% ipython --no-banner

In [1]: import numpy as np

In [2]: np.set_printoptions(precision=2, suppress=True, linewidth=120)

In [3]: rnd = lambda a: np.round(a, 2) + 0

In [4]: W0 = np.load("case8.npy")

In [5]: print(W0)
[[ 1 -1  1 -1 -1  1 -1  1]
 [ 1 -1 -1  1 -1  1  1 -1]
 [ 1  1 -1 -1 -1 -1  1  1]
 [ 1  1  1  1  1  1  1  1]
 [ 1  1  1  1 -1 -1 -1 -1]]

In [6]: np.zeros(5, 8)
TypeError: Cannot interpret '8' as a data type


In [7]: print(np.count_nonzero(W0))
40

In [8]: print(np.unravel_index(np.abs(W0).argmax(), W0.shape))
(np.int64(0), np.int64(0))

In [9]: print(np.linalg.matrix_rank(W0))
5

In [10]: print(np.abs(W0).max())
1

In [11]: print(W0.sum(axis=0))
[ 5  1  1  1 -3  1  1  1]

In [12]: print(rnd(np.linalg.svd(W0, compute_uv=False)))
[2.83 2.83 2.83 2.83 2.83]

In [13]: print(W0.mean(axis=0))
[ 1.   0.2  0.2  0.2 -0.6  0.2  0.2  0.2]

In [14]: print(W0.sum(axis=1))
[0 0 0 8 0]

In [15]: B = np.array([[-4, -2], [-5, -4]])

In [16]: basis = np.array([[0, -1, -2, 0, -2, -1, -1, 1],
    ...:     [0, -2, 1, 1, -1, -2, 1, 1],
    ...:     [-1, 1, 0, -1, -2, -1, -2, 1],
    ...:     [-2, 1, -2, 0, -1, -1, 2, -1],
    ...:     [1, 1, 2, 1, -1, -2, 0, 0],
    ...:     [-1, 0, 2, 1, 1, 0, -1, 0],
    ...:     [-2, -2, 2, 1, 2, -2, 0, -2],
    ...:     [2, -1, 2, -1, 0, 0, 1, 0]])

In [17]: J = np.block([[B, np.zeros((2, 8))], [np.zeros((8, 2)), basis]])

In [18]: print(J)
[[-4. -2.  0.  0.  0.  0.  0.  0.  0.  0.]
 [-5. -4.  0.  0.  0.  0.  0.  0.  0.  0.]
 [ 0.  0.  0. -1. -2.  0. -2. -1. -1.  1.]
 [ 0.  0.  0. -2.  1.  1. -1. -2.  1.  1.]
 [ 0.  0. -1.  1.  0. -1. -2. -1. -2.  1.]
 [ 0.  0. -2.  1. -2.  0. -1. -1.  2. -1.]
 [ 0.  0.  1.  1.  2.  1. -1. -2.  0.  0.]
 [ 0.  0. -1.  0.  2.  1.  1.  0. -1.  0.]
 [ 0.  0. -2. -2.  2.  1.  2. -2.  0. -2.]
 [ 0.  0.  2. -1.  2. -1.  0.  0.  1.  0.]]

In [19]: B = J[0, 0] * J[1:] - np.outer(J[1:, 0], J[0])

In [20]: print(B)
[[ 0.  6.  0.  0.  0.  0.  0.  0.  0.  0.]
 [ 0.  0. -0.  4.  8. -0.  8.  4.  4. -4.]
 [ 0.  0. -0.  8. -4. -4.  4.  8. -4. -4.]
 [ 0.  0.  4. -4. -0.  4.  8.  4.  8. -4.]
 [ 0.  0.  8. -4.  8. -0.  4.  4. -8.  4.]
 [ 0.  0. -4. -4. -8. -4.  4.  8. -0. -0.]
 [ 0.  0.  4. -0. -8. -4. -4. -0.  4. -0.]
 [ 0.  0.  8.  8. -8. -4. -8.  8. -0.  8.]
 [ 0.  0. -8.  4. -8.  4. -0. -0. -4. -0.]]

In [21]: print(np.linalg.matrix_rank(B), np.linalg.matrix_rank(J))
9 10

In [22]: def softmax(z):
    ...:     e = np.exp(z - z.max(axis=-1, keepdims=True))
    ...:     return e / e.sum(axis=-1, keepdims=True)
    ...: 

In [23]: print(rnd(softmax(J[7] + 5)))
[0.05 0.05 0.02 0.05 0.4  0.15 0.15 0.05 0.02 0.05]

In [24]: print(rnd(softmax(10 * J[7])))
[0. 0. 0. 0. 1. 0. 0. 0. 0. 0.]

In [25]: print(rnd(softmax(J[7])))
[0.05 0.05 0.02 0.05 0.4  0.15 0.15 0.05 0.02 0.05]

In [26]: S = J @ J.T / np.sqrt(10)

In [27]: print(softmax(S).round(6).argmax(axis=1))
[1 1 2 3 4 5 6 8 8 9]

In [28]: print(rnd(softmax(S)[7] @ J))
[-0.24 -0.16 -1.15 -0.91  1.76  0.83  1.06 -1.15 -0.31 -0.84]

In [29]: cov = J.T @ J

In [30]: print(np.linalg.matrix_rank(cov))
10

In [31]: rng = np.random.default_rng(50)

In [32]: labels = rng.permutation(10)

In [33]: print(labels)
[3 2 9 4 0 1 8 7 6 5]

In [34]: B = J[labels][:, labels]

In [35]: print(np.diag(B))
[-2.  0.  0.  0. -4. -4.  0.  0. -1.  0.]

In [36]: print(B)
[[-2.  0.  1.  1.  0.  0.  1. -2. -1.  1.]
 [-1.  0.  1. -2.  0.  0. -1. -1. -2.  0.]
 [-1.  2.  0.  2.  0.  0.  1.  0.  0. -1.]
 [ 1. -1.  1.  0.  0.  0. -2. -1. -2. -1.]
 [ 0.  0.  0.  0. -4. -2.  0.  0.  0.  0.]
 [ 0.  0.  0.  0. -5. -4.  0.  0.  0.  0.]
 [-2. -2. -2.  2.  0.  0.  0. -2.  2.  1.]
 [ 0. -1.  0.  2.  0.  0. -1.  0.  1.  1.]
 [ 1.  1.  0.  2.  0.  0.  0. -2. -1.  1.]
 [ 1. -2. -1. -2.  0.  0.  2. -1. -1.  0.]]

In [37]: print(rnd(np.sort(np.abs(np.linalg.eigvals(B)))))
[0.84 1.26 1.26 2.63 2.67 2.67 2.91 3.27 3.27 7.16]

In [38]: print(rnd(np.linalg.det(B)), rnd(np.linalg.det(J[labels])))
-5532.0 -5532.0

In [39]: data = np.load("w.npy")

In [40]: print(data)
[[ 0.12  3.31  1.29 -2.16  0.01]
 [ 0.46  4.73  2.15 -3.35 -0.1 ]
 [ 0.23  3.18  1.42 -2.12 -0.13]
 [-0.24  0.03 -0.27  0.07  0.  ]
 [ 0.3   4.97  2.26 -3.37 -0.01]
 [ 0.02  1.45  0.67 -0.9   0.11]
 [ 0.36  4.82  2.07 -3.52  0.  ]
 [ 0.11  3.18  1.52 -2.34  0.06]
 [-0.12  0.03  0.08  0.02  0.07]
 [ 0.16  1.51  0.7  -1.11 -0.11]
 [ 0.08 -0.1  -0.01 -0.19 -0.13]
 [ 0.37  1.58  0.71 -1.02  0.13]
 [-0.03 -0.05 -0.02  0.02 -0.06]
 [-0.13  1.74  0.76 -1.16  0.03]
 [-0.05  0.04 -0.03 -0.22  0.04]
 [ 0.15  1.66  0.64 -1.15 -0.09]
 [ 0.31  4.68  2.18 -3.18 -0.12]
 [-0.11  0.05 -0.15 -0.11 -0.2 ]
 [-0.05  0.12 -0.04  0.01 -0.03]
 [ 0.07  0.1   0.   -0.14  0.01]
 [ 0.07  1.48  0.81 -1.18 -0.18]
 [-0.12  3.23  1.32 -2.3   0.05]
 [ 0.09  1.56  0.64 -1.07  0.07]
 [ 0.35  4.8   2.13 -3.28 -0.04]
 [ 0.32  4.81  2.   -3.33  0.2 ]
 [ 0.17  3.24  1.37 -2.11  0.02]
 [ 0.44  4.8   2.31 -3.28  0.01]
 [ 0.23  4.78  2.27 -3.28 -0.02]
 [ 0.13  3.2   1.28 -2.31  0.14]
 [ 0.13 -0.06 -0.03 -0.03 -0.01]
 [-0.1   0.06 -0.23  0.02 -0.03]
 [ 0.04  3.34  1.28 -2.17 -0.07]
 [-0.08 -0.04 -0.14 -0.09  0.05]
 [ 0.41  3.2   1.4  -2.16  0.02]
 [ 0.31  4.71  2.15 -3.23 -0.07]
 [ 0.41  4.67  2.1  -3.26 -0.03]
 [ 0.14  5.02  2.05 -3.48  0.01]
 [ 0.04  1.78  0.72 -1.11 -0.23]
 [ 0.32  4.86  2.08 -3.24 -0.04]
 [ 0.13  3.27  1.64 -2.2  -0.11]
 [ 0.22  3.16  1.28 -2.25  0.1 ]
 [ 0.03  1.48  0.68 -1.12  0.06]
 [-0.1   0.02 -0.18 -0.05  0.05]
 [ 0.54  4.97  2.17 -3.29 -0.11]
 [-0.07 -0.02  0.    0.13  0.04]]

In [41]: D = np.linalg.norm(data[:, None] - data[None], axis=-1)

In [42]: print(rnd(D[:5, :5]))
[[0.   2.07 0.26 4.28 2.28]
 [2.07 0.   2.12 6.34 0.32]
 [0.26 2.12 0.   4.22 2.34]
 [4.28 6.34 4.22 0.   6.55]
 [2.28 0.32 2.34 6.55 0.  ]]

In [43]: print(D.shape)
(45, 45)

In [44]: print(D.mean(axis=1).argmax())
36

In [45]: print(np.unravel_index(D.round(6).argmax(), D.shape))
(np.int64(3), np.int64(36))

In [46]: print(np.flatnonzero(D[42] < D.mean() / 2))
[ 3  8 10 12 14 17 18 19 29 30 32 42 44]
